>>> import numpy as np
>>> np.set_printoptions(precision=3, suppress=True, linewidth=140, sign=" ")
>>> rd = lambda a: np.round(a, 3) + 0
>>> J = np.loadtxt("out7.csv", delimiter=",")
>>> J
array([[ 5.676,  3.213, -3.683,  1.435, -5.008, -1.942, -1.957,  1.383, -0.698,  1.565,  2.075],
       [-1.113, -2.225,  0.087, -1.103,  0.21 ,  4.369, -4.61 , -6.557,  2.214,  0.116, -2.072],
       [ 2.619, -0.113, -4.709, -1.159, -3.246,  2.927, -1.004,  4.317,  3.177,  0.373, -4.542],
       [ 1.71 , -3.224,  1.829,  1.475, -1.975, -2.29 ,  2.045,  3.73 ,  6.829,  2.545, -0.896],
       [-0.191,  1.718,  2.414, -2.031, -7.537, -0.744,  1.393, -3.219,  0.611,  2.31 , -3.418],
       [ 3.33 ,  2.831,  0.448, -5.1  , -1.777, -3.151, -0.055,  2.732,  4.399,  3.833,  0.302],
       [ 4.862, -0.156,  1.3  ,  2.812,  3.99 ,  3.81 ,  4.208, -1.076, -1.986,  3.445,  1.274],
       [-0.275,  0.226,  1.197,  6.955, -0.722,  4.001, -1.565, -4.21 ,  1.189,  3.44 ,  0.36 ],
       [-0.642, -6.232,  0.343, -2.849,  5.773, -0.331, -2.468,  3.43 , -0.451,  0.901, -0.459],
       [ 2.297, -5.318, -0.563, -2.142,  3.141,  0.54 , -0.543, -5.87 , -2.795, -0.007,  2.968],
       [-4.25 ,  3.751, -3.529, -3.268,  1.382, -0.018, -0.734, -3.616,  2.568, -1.244, -4.59 ],
       [-4.937, -0.949,  1.233, -3.716,  3.332,  0.634, -4.315,  2.675, -1.02 ,  3.862,  2.482],
       [ 0.674, -2.618,  3.929,  1.799,  0.225, -3.89 ,  1.057,  0.632, -2.062,  0.349,  7.277],
       [ 3.755, -5.39 , -1.305,  3.421, -2.954, -1.877, -1.875,  0.622,  3.602, -3.687, -0.848],
       [-1.744, -3.841, -2.624,  4.176, -0.524,  4.713, -0.177,  2.464, -2.031,  4.134,  2.842],
       [ 0.617,  0.095, -2.38 , -2.607,  4.285,  0.887,  5.817,  0.866, -2.376,  5.234, -0.611],
       [ 3.8  , -1.91 ,  3.901, -1.438,  0.521, -4.232, -0.87 ,  0.447, -4.357,  4.676,  2.155],
       [ 2.931,  3.462, -2.426,  1.303,  4.35 , -1.691,  1.44 , -2.33 , -2.689,  4.022,  4.376],
       [-1.389,  2.578, -0.918,  1.325,  5.423, -3.915,  1.992,  3.524, -0.947, -3.437,  3.873],
       [-2.518, -0.328,  5.858,  1.964, -2.572, -2.859, -2.1  ,  0.655, -1.011, -1.956,  5.559],
       [ 0.012, -1.584,  2.696,  0.646, -4.2  ,  1.258,  5.959, -1.998,  3.759, -1.556, -3.81 ],
       [-0.782,  0.763, -2.927,  0.471,  0.774,  1.923, -3.694, -1.523,  2.336, -7.682,  2.299],
       [-6.117, -2.461,  3.446,  0.238,  1.551, -4.221, -1.897,  1.393, -2.62 , -2.966,  1.778],
       [ 0.249, -1.984, -3.199, -2.148, -0.686, -1.086, -0.799,  1.634,  3.151,  8.019,  1.397],
       [-5.552, -2.895,  3.942,  0.23 , -0.351,  0.573, -0.952,  1.216, -5.071,  3.606, -1.908],
       [-0.36 ,  2.552, -4.581,  1.414,  5.032, -1.411, -1.643,  3.476, -4.133,  0.742, -3.264],
       [-0.808,  1.695,  3.2  ,  4.852,  0.441, -3.215, -2.691, -0.98 , -5.929,  2.25 , -1.935],
       [ 2.122,  0.265,  3.741, -5.236,  1.606,  1.148,  1.29 , -0.259, -2.448, -1.717,  6.281],
       [-0.398,  0.43 , -4.89 ,  3.393,  0.897, -2.864, -3.398,  0.706,  4.681, -0.012,  4.612],
       [-3.192, -1.523, -1.432, -0.094,  3.977,  1.093, -0.196, -1.644, -5.121, -2.652,  5.694],
       [ 1.889,  1.403,  3.443,  0.047, -0.353, -3.361,  4.155, -5.968, -2.003, -3.476,  1.488],
       [ 3.212,  0.808, -1.606,  3.863, -0.623,  1.681, -2.748,  6.944, -3.29 , -0.486,  1.219],
       [ 6.292, -2.742,  0.782,  4.555,  4.525,  1.198,  2.073,  0.49 ,  1.376,  0.961,  1.506],
       [-3.893,  1.277, -4.095, -0.736,  0.567,  2.681,  0.663, -4.409, -2.977,  1.695, -5.175],
       [-1.42 , -4.559,  2.859, -1.91 ,  3.775, -1.724,  1.456,  5.118,  2.392, -3.508,  1.346],
       [-4.629,  2.469,  0.647,  2.072,  1.009,  3.828, -1.238,  3.493, -0.166, -1.947, -5.877]])
>>> C2 = np.cov(J, rowvar=False)
>>> C2.shape
(11, 11)
>>> rd(np.corrcoef(J[:, 6], J[:, 8])[0, 1])
np.float64(0.011)
>>> rd(np.linalg.eigvalsh(C2)[::-1])
array([ 17.66 ,  14.124,  12.388,  12.102,  10.155,   8.878,   8.177,   6.95 ,   4.111,   3.681,   2.563])
>>> rd(np.median(J, axis=0))
array([-0.233, -0.134,  0.396,  0.354,  0.544, -0.175, -0.766,  0.644, -0.979,  0.558,  1.31 ])
